$ python -q
>>> import numpy as np
>>> import numpy.linalg as la
>>> np.set_printoptions(precision=2, suppress=True, linewidth=200)
>>> basis = np.array([[-2, 1, 0], [2, 0, 2]])
>>> J = np.repeat(basis, 14 // 2, axis=0)
>>> rng = np.random.default_rng(759)
>>> J = J + 0.05 * rng.normal(size=J.shape)
>>> print(J.round(2) + 0)
[[-2.01  1.08 -0.05]
 [-1.99  1.01  0.01]
 [-2.    1.05  0.  ]
 [-2.    1.04 -0.11]
 [-2.05  0.96  0.01]
 [-2.06  0.92  0.07]
 [-2.01  1.11  0.06]
 [ 1.96 -0.01  1.99]
 [ 1.91  0.05  2.  ]
 [ 1.96 -0.03  2.04]
 [ 2.07  0.02  2.01]
 [ 2.05  0.03  2.02]
 [ 2.05  0.01  1.95]
 [ 1.95  0.01  2.03]]
>>> Q, R = la.qr(J)
>>> print(Q.shape, R.shape)
(14, 3) (3, 3)
>>> print(round(float(abs(R[0, 0])), 2), np.round(la.norm(J[:, 0]), 2))
7.5 7.5
>>> print(np.round(Q @ R, 2) + 0)
[[-2.01  1.08 -0.05]
 [-1.99  1.01  0.01]
 [-2.    1.05  0.  ]
 [-2.    1.04 -0.11]
 [-2.05  0.96  0.01]
 [-2.06  0.92  0.07]
 [-2.01  1.11  0.06]
 [ 1.96 -0.01  1.99]
 [ 1.91  0.05  2.  ]
 [ 1.96 -0.03  2.04]
 [ 2.07  0.02  2.01]
 [ 2.05  0.03  2.02]
 [ 2.05  0.01  1.95]
 [ 1.95  0.01  2.03]]
>>> D = la.norm(J[:, None] - J[None], axis=-1)
>>> print(la.norm(J, axis=1))
[2.28 2.23 2.26 2.25 2.27 2.25 2.3  2.79 2.76 2.82 2.88 2.88 2.82 2.81]
>>> print(D.mean(axis=1).argmax())
3
>>> print(D[:5, :5])
[[0.   0.1  0.06 0.07 0.14]
 [0.1  0.   0.05 0.13 0.07]
 [0.06 0.05 0.   0.11 0.1 ]
 [0.07 0.13 0.11 0.   0.15]
 [0.14 0.07 0.1  0.15 0.  ]]
>>> print(la.cond(J) > 100)
False
>>> print(np.abs(la.svd(J)[2][-1]))
[0.41 0.81 0.41]
>>> gram = np.cov(J, rowvar=False)
>>> print(np.corrcoef(J.T))
[[ 1.   -0.99  1.  ]
 [-0.99  1.   -1.  ]
 [ 1.   -1.    1.  ]]
>>> print(J.std(axis=0))
[2.   0.51 1.  ]
>>> print(np.argsort(-J.std(axis=0).round(6), kind="stable"))
[0 2 1]
>>> U, sv, Vh = la.svd(J)
>>> print(sv)
[8.7  4.01 0.21]
>>> other = U[:, :2] @ np.diag(sv[:2]) @ Vh[:2]
>>> print(other)
[[-2.04  1.02 -0.02]
 [-1.99  1.01  0.01]
 [-2.01  1.03  0.01]
 [-2.03  0.98 -0.09]
 [-2.03  1.02 -0.02]
 [-2.    1.02  0.01]
 [-2.03  1.07  0.08]
 [ 1.97  0.01  1.98]
 [ 1.91  0.05  2.  ]
 [ 1.98  0.02  2.01]
 [ 2.05 -0.01  2.03]
 [ 2.03  0.01  2.04]
 [ 2.03 -0.03  1.97]
 [ 1.96  0.03  2.02]]
>>> print(round(np.abs(J - other).max(), 2))
0.1
>>> print(la.matrix_rank(J, rtol=0.05))
2
>>> print(la.matrix_rank(other))
2
>>> K = np.load("out14.npy")
>>> print(K)
[[-2.9  3.   0. ]
 [-3.   1.1  1. ]
 [-3.   3.   0.1]]
>>> z = rng.permutation(3)
>>> print(z)
[1 0 2]
>>> other = K[z][:, z]
>>> print(other)
[[ 1.1 -3.   1. ]
 [ 3.  -2.9  0. ]
 [ 3.  -3.   0.1]]
>>> data = np.loadtxt("sample8.csv", delimiter=",")
>>> print(data)
[[  1.37  -9.61  12.23]
 [ -3.01  -0.39 -16.31]
 [ -2.23 -15.76   6.33]
 [  1.31 -16.82  16.43]
 [ -1.99  17.24  20.63]
 [-10.46  14.71 -18.35]
 [  5.39 -12.95  13.29]
 [-11.38  27.63   8.15]
 [ -8.28  -1.61  11.46]
 [ -0.9   -2.94  -1.05]]
>>> D = la.norm(data[:, None] - data[None], axis=-1)
>>> print((D + 1e9 * np.eye(10)).round(6).argmin(axis=1))
[6 9 0 6 7 1 0 4 0 8]
>>> print(np.flatnonzero(D[8] < D.mean() / 2))
[8]
>>> feats = np.load("data.npy")
>>> print(feats)
[[ -6.98  -2.01  -0.98]
 [  1.04  14.03  -9.04]
 [ -3.02 -12.03   6.97]]
>>> print([round(float(x), 2) for x in la.svd(feats, compute_uv=False)[:3]])
[22.0, 7.21, 0.04]
>>> x0 = np.array([4, -3, 3])
>>> target = feats @ x0
>>> print(target)
[-24.83 -65.05  44.92]
>>> print(la.solve(feats, target))
[ 4. -3.  3.]
>>> print(la.solve(feats, 5 * target))
[ 20. -15.  15.]
>>> E = np.load("x.npy")
>>> print(E)
[[0 5 0]
 [0 1 0]
 [0 3 0]
 [0 5 0]
 [0 5 0]
 [0 5 0]
 [0 3 0]
 [0 5 0]
 [0 5 0]
 [0 5 0]
 [7 0 2]
 [0 1 0]
 [7 0 2]
 [0 3 0]
 [0 3 0]
 [0 5 0]
 [0 3 0]
 [3 0 1]
 [7 0 2]
 [7 0 2]
 [0 1 0]
 [0 5 0]
 [0 5 0]
 [7 0 2]
 [0 1 0]]
>>> # row 3 repeats row 0
>>> other = E / np.sqrt((E ** 2).mean(axis=1, keepdims=True))
>>> print(other[20])
[0.   1.73 0.  ]
>>> print(E - E.mean(axis=1, keepdims=True))
[[-1.67  3.33 -1.67]
 [-0.33  0.67 -0.33]
 [-1.    2.   -1.  ]
 [-1.67  3.33 -1.67]
 [-1.67  3.33 -1.67]
 [-1.67  3.33 -1.67]
 [-1.    2.   -1.  ]
 [-1.67  3.33 -1.67]
 [-1.67  3.33 -1.67]
 [-1.67  3.33 -1.67]
 [ 4.   -3.   -1.  ]
 [-0.33  0.67 -0.33]
 [ 4.   -3.   -1.  ]
 [-1.    2.   -1.  ]
 [-1.    2.   -1.  ]
 [-1.67  3.33 -1.67]
 [-1.    2.   -1.  ]
 [ 1.67 -1.33 -0.33]
 [ 4.   -3.   -1.  ]
 [ 4.   -3.   -1.  ]
 [-0.33  0.67 -0.33]
 [-1.67  3.33 -1.67]
 [-1.67  3.33 -1.67]
 [ 4.   -3.   -1.  ]
 [-0.33  0.67 -0.33]]
>>> x0 = np.array([1, 3, 5])
>>> target = E @ x0
>>> try:
...     la.solve(E, target)
... except la.LinAlgError as e:
...     print("failed:", e)
... 
failed: Last 2 dimensions of the array must be square
>>> print(la.lstsq(E, target)[0])
[1. 3. 5.]
>>> print(la.solve(E.T @ E, E.T @ target))
[1. 3. 5.]
>>> target = target + 0.3 * rng.normal(size=25)
>>> print(target)
[14.61  3.38  9.07 14.73 15.46 14.68  9.67 15.71 14.92 14.97 17.45  3.43 17.67  8.6   9.27 15.05  9.21  8.19 17.6  16.88  2.83 14.72 15.2  17.1   3.14]
>>> b, *_ = la.lstsq(E, target)
>>> print(np.round(E.T @ (target - E @ b), 2) + 0)
[0. 0. 0.]
>>> print([round(float(la.norm(la.solve(E.T @ E + lam * np.eye(3), E.T @ target))), 2) for lam in (0, 1, 10, 100)])
[6.17, 3.83, 3.72, 2.86]
>>> print(np.round(la.norm(target - E @ b), 2))
1.64
>>> A = np.load("block12.npy")
>>> print(A)
[[ 0.5 -1.7 -0.9]
 [-7.5 -0.3 -0.3]
 [-2.  -0.3  0.3]]
>>> # column 0 is much longer than the rest
>>> P = np.triu(np.array([[0, 0, -2], [-2, -1, 0], [-1, 2, 2]]), 1) + np.eye(3)
>>> other = P @ A @ la.inv(P)
>>> print(P @ A - A @ P)
[[  4.    0.6   0.4]
 [  0.    0.  -15. ]
 [  0.    0.   -4. ]]
>>> print(la.matrix_rank(other))
3
>>> print(round(float(la.det(other)), 2))
-6.42
>>> print(np.poly(other))
[  1.    -0.5  -14.73   6.42]
>>> print(other)
[[  4.5  -1.1   7.5]
 [ -7.5  -0.3 -15.3]
 [ -2.   -0.3  -3.7]]
>>> print(la.eigvals(A))
[-3.81  3.87  0.44]
>>> x0 = np.array([0, 3, 3])
>>> h = np.maximum(A @ x0, 0)
>>> print(np.maximum(A @ (3 * x0), 0))
[0. 0. 0.]
>>> print(A.T @ h)
[0. 0. 0.]
>>> W = np.array([[-1, -2, -3, 1, 3, 0], [-1, -2, 0, -3, -3, 1], [2, 1, -1, -1, 1, 0]])
>>> b = np.array([1, 3, 5, 5, 0, 1])
>>> hid = np.maximum(A @ W + b, 0)
>>> print((hid > 0).mean(axis=0))
[1.   1.   1.   0.67 0.33 0.67]
>>> basis = np.array([[4, 0, 3], [1, 4, 1], [5, 4, 3], [1, 5, 3], [1, 0, 4], [0, 3, 5]])
>>> print((hid @ basis).round(6).argmax(axis=1))
[1 0 1]
>>> print(W @ basis)
[[-17 -15   1]
 [-12 -20 -21]
 [  4  -5   5]]
>>> mat = np.loadtxt("mat.csv", delimiter=",")
>>> print(mat)
[[-0.19 -2.44  0.15  1.73]
 [ 2.42 -1.15 -0.2  -1.34]
 [-1.67 -1.22 -1.21 -1.79]
 [ 0.56  0.49 -2.73  0.99]]
>>> x0 = np.array([-2, 0, -1, -1])
>>> target = mat @ x0
>>> b, lr = np.zeros(4), 1 / la.norm(mat, 2) ** 2
>>> for i in range(6):
...     b -= lr * mat.T @ (mat @ b - target)
...     if i % 2 == 0: print(i, round(la.norm(mat @ b - target), 2))
... 
0 0.0
2 0.0
4 0.0
>>> print(b.round(2) + 0)
[-2.  0. -1. -1.]
>>> print(np.round(la.cond(mat), 2))
1.0
>>> blk = np.stack([mat, -1 * mat, mat[::-1]])
>>> print(la.norm(blk, axis=(1, 2)))
[6. 6. 6.]
>>> print((blk @ mat.T).shape)
(3, 4, 4)
>>> print(la.matrix_rank(blk))
[4 4 4]
>>> print(la.det(blk))
[-81. -81. -81.]
>>> Q, R = la.qr(mat)
>>> print(Q.shape, R.shape)
(4, 4) (4, 4)
>>> print(round(float(np.trace(Q @ Q.T)), 2))
4.0
>>> print(round(float(abs(R[0, 0])), 2), round(la.norm(mat[:, 0]), 2))
3.0 3.0
>>> print(np.allclose(R.T @ R, mat.T @ mat))
True
>>> F = np.load("dump.npy")
>>> print(F)
[[-1.5  0.9  0.7]
 [ 1.   0.6  0. ]
 [ 1.5 -0.5 -2.9]
 [ 0.1  0.2  1.1]
 [ 0.2  0.9 -1.2]
 [ 1.8  0.4 -1. ]
 [-1.9  0.1 -0.5]
 [ 0.2 -0.2 -0.6]
 [ 0.1  1.3  1.3]
 [-0.6  4.5 -1.2]
 [ 0.   0.6  0.8]]
>>> Ac = (F - F.mean(axis=0)) / F.std(axis=0)
>>> print(np.argwhere(np.abs(Ac) > 2))
[[2 2]
 [9 1]]
>>> print(Ac.std(axis=0))
[1. 1. 1.]
>>> b = la.lstsq(np.delete(Ac, 0, axis=1), Ac[:, 0])[0]
>>> print(np.round(1 - np.var(Ac[:, 0] - np.delete(Ac, 0, axis=1) @ b), 2))
0.21
>>> print(b)
[-0.26 -0.37]
>>> print(np.abs(b).argmax())
1
